% ipython --no-banner

In [1]: import numpy as np

In [2]: np.set_printoptions(precision=3, suppress=True, linewidth=120, floatmode="fixed")

In [3]: rng = np.random.default_rng(939365)

In [4]: m1 = np.array([[1, 1, 1, 0, -2, 2, 1],
   ...:     [-1, -2, 2, 2, 2, 0, -2],
   ...:     [0, -2, -1, -1, -2, 2, 2],
   ...:     [-2, 0, -2, -2, 0, -2, 2],
   ...:     [-2, 1, 2, 0, 1, 0, 1],
   ...:     [2, -1, -1, 0, 2, -1, 2],
   ...:     [1, -1, -2, -2, 1, 2, -2]]) * (rng.random((7, 7)) < 0.3)

In [5]: m1
Out[5]: 
array([[ 1,  1,  0,  0,  0,  2,  0],
       [ 0, -2,  0,  0,  0,  0,  0],
       [ 0, -2,  0, -1,  0,  2,  0],
       [ 0,  0, -2,  0,  0,  0,  0],
       [-2,  0,  0,  0,  0,  0,  1],
       [ 2,  0,  0,  0,  2,  0,  0],
       [ 0,  0,  0, -2,  0,  0,  0]])

In [6]: out = np.linalg.inv(m1)

In [7]: np.linalg.det(m1) * out
Out[7]: 
array([[-32.000, -48.000,  32.000,   0.000,   0.000,   0.000, -16.000],
       [  0.000,  16.000,   0.000,   0.000,   0.000,   0.000,   0.000],
       [  0.000,   0.000,   0.000,  16.000,   0.000,   0.000,   0.000],
       [  0.000,   0.000,   0.000,   0.000,   0.000,   0.000,  16.000],
       [ 32.000,  48.000, -32.000,  -0.000,  -0.000, -16.000,  16.000],
       [ -0.000,  16.000, -16.000,  -0.000,  -0.000,  -0.000,   8.000],
       [-64.000, -96.000,  64.000,   0.000, -32.000,   0.000, -32.000]])

In [8]: np.linalg.inv(out)
Out[8]: 
array([[ 1.000,  1.000,  0.000,  0.000,  0.000,  2.000,  0.000],
       [-0.000, -2.000, -0.000, -0.000, -0.000, -0.000, -0.000],
       [ 0.000, -2.000,  0.000, -1.000,  0.000,  2.000,  0.000],
       [-0.000, -0.000, -2.000, -0.000, -0.000, -0.000, -0.000],
       [-2.000,  0.000,  0.000,  0.000,  0.000,  0.000,  1.000],
       [ 2.000,  0.000,  0.000,  0.000,  2.000,  0.000,  0.000],
       [-0.000, -0.000, -0.000, -2.000, -0.000, -0.000, -0.000]])

In [9]: (np.abs(out) > 1e-9).astype(int)
Out[9]: 
array([[1, 1, 1, 0, 0, 0, 1],
       [0, 1, 0, 0, 0, 0, 0],
       [0, 0, 0, 1, 0, 0, 0],
       [0, 0, 0, 0, 0, 0, 1],
       [1, 1, 1, 0, 0, 1, 1],
       [0, 1, 1, 0, 0, 0, 1],
       [1, 1, 1, 0, 1, 0, 1]])

In [10]: round(np.linalg.det(m1) * np.linalg.det(out), 3)
Out[10]: np.float64(1.0)

In [11]: round(np.linalg.cond(m1), 3)
Out[11]: np.float64(18.711)

In [12]: np.allclose(out, m1.T)
Out[12]: False

In [13]: z = rng.permutation(7)

In [14]: z
Out[14]: array([6, 4, 0, 1, 5, 3, 2])

In [15]: out = m1[z][:, z]

In [16]: out
Out[16]: 
array([[ 0,  0,  0,  0,  0, -2,  0],
       [ 1,  0, -2,  0,  0,  0,  0],
       [ 0,  0,  1,  1,  2,  0,  0],
       [ 0,  0,  0, -2,  0,  0,  0],
       [ 0,  2,  2,  0,  0,  0,  0],
       [ 0,  0,  0,  0,  0,  0, -2],
       [ 0,  0,  0, -2,  2, -1,  0]])

In [17]: np.allclose(out, m1)
Out[17]: False

In [18]: feats = np.load("layer8.npy")

In [19]: feats
Out[19]: 
array([[ -4,  -4,   5,   3,  -2,   5,   5],
       [ -4,  -5,  -1,  -3,  -1,  -1,   2],
       [  2,  -2,  -4,  -3,  -3,   4,   3],
       [  3,   4,   3,   1,   2,  -4,   0],
       [ -5,  -5,   5,   0,   1,   1,  -5],
       [  2,  -4,   0,  -4,  -4,   0,  -1],
       [ -5,  -5,  -4,  -4,   4,  -1,  -3],
       [ -3,   4,  -1,   4,   5,   4,   2],
       [  5,   5,   4,   3,  -5,  -5,  -5],
       [  5,   0,   3,  -4,  -3,   2,  -5],
       [-16, -19,   2,  -6,  -5,   2,  11]])

In [20]: def softmax(z):
    ...:     e = np.exp(z - z.max(axis=-1, keepdims=True))
    ...:     return e / e.sum(axis=-1, keepdims=True)
    ...: 

In [21]: np.round(softmax(feats[2]), 3) + 0
Out[21]: array([0.090, 0.002, 0.000, 0.001, 0.001, 0.663, 0.244])

In [22]: softmax(feats).sum(axis=1)
Out[22]: array([1.000, 1.000, 1.000, 1.000, 1.000, 1.000, 1.000, 1.000, 1.000, 1.000, 1.000])

In [23]: att = feats @ feats.T / np.sqrt(7)

In [24]: np.round(softmax(att + np.triu(np.full(att.shape, -np.inf), 1)), 3) + 0
Out[24]: 
array([[1.000, 0.000, 0.000, 0.000, 0.000, 0.000, 0.000, 0.000, 0.000, 0.000, 0.000],
       [0.000, 1.000, 0.000, 0.000, 0.000, 0.000, 0.000, 0.000, 0.000, 0.000, 0.000],
       [0.000, 0.000, 1.000, 0.000, 0.000, 0.000, 0.000, 0.000, 0.000, 0.000, 0.000],
       [0.000, 0.000, 0.000, 1.000, 0.000, 0.000, 0.000, 0.000, 0.000, 0.000, 0.000],
       [0.000, 0.000, 0.000, 0.000, 1.000, 0.000, 0.000, 0.000, 0.000, 0.000, 0.000],
       [0.000, 0.000, 0.001, 0.000, 0.000, 0.999, 0.000, 0.000, 0.000, 0.000, 0.000],
       [0.000, 0.000, 0.000, 0.000, 0.000, 0.000, 1.000, 0.000, 0.000, 0.000, 0.000],
       [0.000, 0.000, 0.000, 0.000, 0.000, 0.000, 0.000, 1.000, 0.000, 0.000, 0.000],
       [0.000, 0.000, 0.000, 0.000, 0.000, 0.000, 0.000, 0.000, 1.000, 0.000, 0.000],
       [0.000, 0.000, 0.000, 0.000, 0.000, 0.000, 0.000, 0.000, 0.000, 1.000, 0.000],
       [0.000, 0.000, 0.000, 0.000, 0.000, 0.000, 0.000, 0.000, 0.000, 0.000, 1.000]])

In [25]: np.round(softmax(att), 3) + 0
Out[25]: 
array([[0.000, 0.000, 0.000, 0.000, 0.000, 0.000, 0.000, 0.000, 0.000, 0.000, 1.000],
       [0.000, 0.000, 0.000, 0.000, 0.000, 0.000, 0.000, 0.000, 0.000, 0.000, 1.000],
       [0.000, 0.000, 0.131, 0.000, 0.000, 0.000, 0.000, 0.000, 0.000, 0.000, 0.869],
       [0.000, 0.000, 0.000, 0.131, 0.000, 0.000, 0.000, 0.000, 0.869, 0.000, 0.000],
       [0.000, 0.000, 0.000, 0.000, 0.000, 0.000, 0.000, 0.000, 0.000, 0.000, 1.000],
       [0.000, 0.000, 0.000, 0.000, 0.000, 0.000, 0.000, 0.000, 0.000, 0.000, 1.000],
       [0.000, 0.000, 0.000, 0.000, 0.000, 0.000, 0.000, 0.000, 0.000, 0.000, 1.000],
       [0.000, 0.000, 0.000, 0.000, 0.000, 0.000, 0.000, 1.000, 0.000, 0.000, 0.000],
       [0.000, 0.000, 0.000, 0.000, 0.000, 0.000, 0.000, 0.000, 1.000, 0.000, 0.000],
       [0.000, 0.000, 0.000, 0.000, 0.000, 0.000, 0.000, 0.000, 0.000, 1.000, 0.000],
       [0.000, 0.000, 0.000, 0.000, 0.000, 0.000, 0.000, 0.000, 0.000, 0.000, 1.000]])

In [26]: out = np.c_[feats[:, :2] @ np.array([[3, -1], [2, -2]]), np.array([2, -1, 2, -1, 2, 3, -3, -2, 0, 2, 1])]

In [27]: out
Out[27]: 
array([[-20,  12,   2],
       [-22,  14,  -1],
       [  2,   2,   2],
       [ 17, -11,  -1],
       [-25,  15,   2],
       [ -2,   6,   3],
       [-25,  15,  -3],
       [ -1,  -5,  -2],
       [ 25, -15,   0],
       [ 15,  -5,   2],
       [-86,  54,   1]])

In [28]: np.linalg.matrix_rank(out)
Out[28]: np.int64(3)

In [29]: np.round(np.linalg.norm(out - feats @ np.linalg.lstsq(feats, out)[0], axis=0), 3) + 0
Out[29]: array([0.000, 0.000, 1.918])

In [30]: cen = out - out.mean(axis=0)

In [31]: Uu, sigma, vt = np.linalg.svd(cen, full_matrices=False)

In [32]: np.round((sigma ** 2).sum() ** 2 / (sigma ** 4).sum(), 3)
Out[32]: np.float64(1.015)

In [33]: np.abs(vt[-1])
Out[33]: array([0.310, 0.510, 0.803])

In [34]: np.abs(Uu[:, 0]).argmax()
Out[34]: np.int64(10)

In [35]: vt[0] * np.sign(vt[0, np.abs(vt[0]).argmax()])
Out[35]: array([ 0.853, -0.522, -0.003])

In [36]: sigma
Out[36]: array([113.126,   9.086,   3.792])

In [37]: (np.sign(Uu[:, 0]) == np.sign(Uu[0, 0])).astype(int)
Out[37]: array([1, 1, 0, 0, 1, 0, 1, 0, 0, 0, 1])
